$ python -q
>>> import numpy as np
>>> np.set_printoptions(suppress=True, linewidth=120)
>>> rnd = lambda a: np.round(a, 2) + 0
>>> data = np.load("m.npy")
>>> data
array([[-2,  0,  0,  0,  0,  0,  0,  0,  0,  0],
       [ 0,  0,  0,  0,  0,  0,  0,  0,  0, -2],
       [ 0, -3,  0,  0,  0,  0,  0,  0,  0,  0],
       [ 0,  0,  0,  0,  0,  0,  0,  0,  0,  0],
       [ 0,  0,  0,  0,  0,  0,  0,  0,  0,  0],
       [ 0,  0,  0,  0,  0,  0,  0,  0, -3,  0],
       [ 0,  0,  0,  1,  0,  0,  0,  0,  0,  0],
       [ 0,  0,  0,  0,  0, -4,  0,  0,  0,  0],
       [ 0,  0,  0,  0,  0,  0, -4,  0,  0,  0],
       [ 0,  0,  0,  0,  0,  0,  0, -3,  0,  0]])
>>> # row 4 repeats row 3
>>> np.argsort(-np.linalg.norm(data, axis=0).round(6), kind="stable")[:3]
array([5, 6, 1])
>>> K = np.array([[10, 0, 10, 0, -5, 10],
...     [6, 0, 6, 0, -3, 6],
...     [6, 0, 6, 0, -3, 6],
...     [6, 0, 6, 0, -3, 6],
...     [16, 0, 16, 0, -8, 16],
...     [0, 0, 0, 0, 0, 0],
...     [8, 0, 8, 0, -4, 8],
...     [12, 0, 12, 0, -6, 12],
...     [18, 0, 18, 0, -9, 18],
...     [6, 0, 6, 0, -3, 6]])
>>> # rows 1 and 2 are equal
>>> Uu, sigma, VT = np.linalg.svd(K)
>>> V = VT[:(sigma > 1e-8).sum()]
>>> rng = np.random.default_rng(200)
>>> x = K[3] + 5 * K[0] + rng.integers(2) * np.eye(6)[2]
>>> x
array([ 56.,   0.,  56.,   0., -28.,  56.])
>>> rnd(np.diag(V.T @ V))
array([0.31, 0.  , 0.31, 0.  , 0.08, 0.31])
>>> rnd(np.linalg.norm(x - V.T @ V @ x))
np.float64(0.0)
>>> np.linalg.lstsq(K[:-1].T, K[-1])[2]
np.int32(1)
>>> rnd(np.trace(np.linalg.pinv(K) @ K))
np.float64(1.0)
>>> rnd(K @ np.linalg.pinv(K) @ K)
array([[10.,  0., 10.,  0., -5., 10.],
       [ 6.,  0.,  6.,  0., -3.,  6.],
       [ 6.,  0.,  6.,  0., -3.,  6.],
       [ 6.,  0.,  6.,  0., -3.,  6.],
       [16.,  0., 16.,  0., -8., 16.],
       [ 0.,  0.,  0.,  0.,  0.,  0.],
       [ 8.,  0.,  8.,  0., -4.,  8.],
       [12.,  0., 12.,  0., -6., 12.],
       [18.,  0., 18.,  0., -9., 18.],
       [ 6.,  0.,  6.,  0., -3.,  6.]])
>>> np.abs(np.diag(np.linalg.qr(K)[1])) > 1e-9
array([ True, False, False, False, False, False])
>>> J = np.array([[3, 2, -1, 3, -1, 1],
...     [1, -1, -1, -3, -3, 2],
...     [2, -2, -1, -3, -1, -1],
...     [7, -2, -5, -9, -13, 9]])
>>> J
array([[  3,   2,  -1,   3,  -1,   1],
       [  1,  -1,  -1,  -3,  -3,   2],
       [  2,  -2,  -1,  -3,  -1,  -1],
       [  7,  -2,  -5,  -9, -13,   9]])
>>> # row 3 dominates
>>> Y = J / np.sqrt((J ** 2).mean(axis=1, keepdims=True))
>>> rnd(J - J.mean(axis=1, keepdims=True))
array([[  1.83,   0.83,  -2.17,   1.83,  -2.17,  -0.17],
       [  1.83,  -0.17,  -0.17,  -2.17,  -2.17,   2.83],
       [  3.  ,  -1.  ,   0.  ,  -2.  ,   0.  ,   0.  ],
       [  9.17,   0.17,  -2.83,  -6.83, -10.83,  11.17]])
>>> rnd(np.linalg.norm(Y, axis=1))
array([2.45, 2.45, 2.45, 2.45])
>>> np.linalg.matrix_rank(Y) == np.linalg.matrix_rank(J)
np.True_
>>> np.linalg.matrix_rank(J - J.mean(axis=1, keepdims=True))
np.int64(3)
>>> J.ravel(order="F")
array([  3,   1,   2,   7,   2,  -1,  -2,  -2,  -1,  -1,  -1,  -5,   3,  -3,  -3,  -9,  -1,  -3,  -1, -13,   1,   2,
        -1,   9])
>>> t3 = J.reshape(4, 2, -1)
>>> t3[:, 0]
array([[ 3,  2, -1],
       [ 1, -1, -1],
       [ 2, -2, -1],
       [ 7, -2, -5]])
>>> A = np.array([[-6, 0, -6, -6, -3, 0, 9, 0, 9, 6, -6],
...     [0, 0, 0, 0, 0, 0, 0, 0, 0, 0, 0],
...     [-4, 0, -4, -4, -2, 0, 6, 0, 6, 4, -4],
...     [-8, 0, -8, -8, -4, 0, 12, 0, 12, 8, -8],
...     [4, 0, 4, 4, 2, 0, -6, 0, -6, -4, 4]])
>>> Uu, sigma, VT = np.linalg.svd(A)
>>> rnd(sigma)
array([35.87,  0.  ,  0.  ,  0.  ,  0.  ])
>>> Y = Uu[:, :1] @ np.diag(sigma[:1]) @ VT[:1]
>>> rnd(Y)
array([[-6.,  0., -6., -6., -3.,  0.,  9.,  0.,  9.,  6., -6.],
       [ 0.,  0.,  0.,  0.,  0.,  0.,  0.,  0.,  0.,  0.,  0.],
       [-4.,  0., -4., -4., -2.,  0.,  6.,  0.,  6.,  4., -4.],
       [-8.,  0., -8., -8., -4.,  0., 12.,  0., 12.,  8., -8.],
       [ 4.,  0.,  4.,  4.,  2.,  0., -6.,  0., -6., -4.,  4.]])
>>> rnd(np.abs(A - Y).max())
np.float64(0.0)
>>> rnd(np.linalg.norm(A - Y, 2)), rnd(sigma[1])
(np.float64(0.0), np.float64(0.0))
>>> t3 = np.stack([A, -2 * A, A[::-1]])
>>> np.einsum("bij,cij->bc", t3, t3)
array([[ 1287, -2574,  -312],
       [-2574,  5148,   624],
       [ -312,   624,  1287]])
>>> rnd(np.linalg.norm(t3, axis=(1, 2)))
array([35.87, 71.75, 35.87])
>>> (t3 @ A.T).shape
(3, 5, 5)
>>> np.linalg.matrix_rank(t3.reshape(3, -1))
np.int64(2)
>>> t3.sum(axis=0)
array([[ 10,   0,  10,  10,   5,   0, -15,   0, -15, -10,  10],
       [ -8,   0,  -8,  -8,  -4,   0,  12,   0,  12,   8,  -8],
       [  0,   0,   0,   0,   0,   0,   0,   0,   0,   0,   0],
       [  8,   0,   8,   8,   4,   0, -12,   0, -12,  -8,   8],
       [-10,   0, -10, -10,  -5,   0,  15,   0,  15,  10, -10]])
>>> np.linalg.matrix_rank(t3)
array([1, 1, 1])
>>> x = np.array([1, 1, 1, 2, 0, 2, 2, 2, 1, 2, 2])
>>> A @ np.ones(11)
array([-3.,  0., -2., -4.,  2.])
>>> x = np.array([2, 3, 2, 1, 0, 0, 2, 3, 3, 1, 3])
>>> h = np.maximum(A @ x, 0)
>>> np.maximum(A @ x, 0) - np.maximum(-A @ x, 0)
array([ 3,  0,  2,  4, -2])
>>> t = np.radians(36)
>>> R = np.eye(11)
>>> R[2, 2] = R[10, 10] = np.cos(t)
>>> R[2, 10], R[10, 2] = -np.sin(t), np.sin(t)
>>> rnd(R)
array([[ 1.  ,  0.  ,  0.  ,  0.  ,  0.  ,  0.  ,  0.  ,  0.  ,  0.  ,  0.  ,  0.  ],
       [ 0.  ,  1.  ,  0.  ,  0.  ,  0.  ,  0.  ,  0.  ,  0.  ,  0.  ,  0.  ,  0.  ],
       [ 0.  ,  0.  ,  0.81,  0.  ,  0.  ,  0.  ,  0.  ,  0.  ,  0.  ,  0.  , -0.59],
       [ 0.  ,  0.  ,  0.  ,  1.  ,  0.  ,  0.  ,  0.  ,  0.  ,  0.  ,  0.  ,  0.  ],
       [ 0.  ,  0.  ,  0.  ,  0.  ,  1.  ,  0.  ,  0.  ,  0.  ,  0.  ,  0.  ,  0.  ],
       [ 0.  ,  0.  ,  0.  ,  0.  ,  0.  ,  1.  ,  0.  ,  0.  ,  0.  ,  0.  ,  0.  ],
       [ 0.  ,  0.  ,  0.  ,  0.  ,  0.  ,  0.  ,  1.  ,  0.  ,  0.  ,  0.  ,  0.  ],
       [ 0.  ,  0.  ,  0.  ,  0.  ,  0.  ,  0.  ,  0.  ,  1.  ,  0.  ,  0.  ,  0.  ],
       [ 0.  ,  0.  ,  0.  ,  0.  ,  0.  ,  0.  ,  0.  ,  0.  ,  1.  ,  0.  ,  0.  ],
       [ 0.  ,  0.  ,  0.  ,  0.  ,  0.  ,  0.  ,  0.  ,  0.  ,  0.  ,  1.  ,  0.  ],
       [ 0.  ,  0.  ,  0.59,  0.  ,  0.  ,  0.  ,  0.  ,  0.  ,  0.  ,  0.  ,  0.81]])
>>> Y = A @ R.T
>>> np.allclose(np.linalg.norm(A, axis=1), np.linalg.norm(Y, axis=1))
True
>>> rnd(np.abs(Y - A).max(axis=0))
array([0.  , 0.  , 6.23, 0.  , 0.  , 0.  , 0.  , 0.  , 0.  , 0.  , 3.17])
>>> rnd(np.linalg.svd(A, compute_uv=False)), rnd(np.linalg.svd(Y, compute_uv=False))
(array([35.87,  0.  ,  0.  ,  0.  ,  0.  ]), array([35.87,  0.  ,  0.  ,  0.  ,  0.  ]))
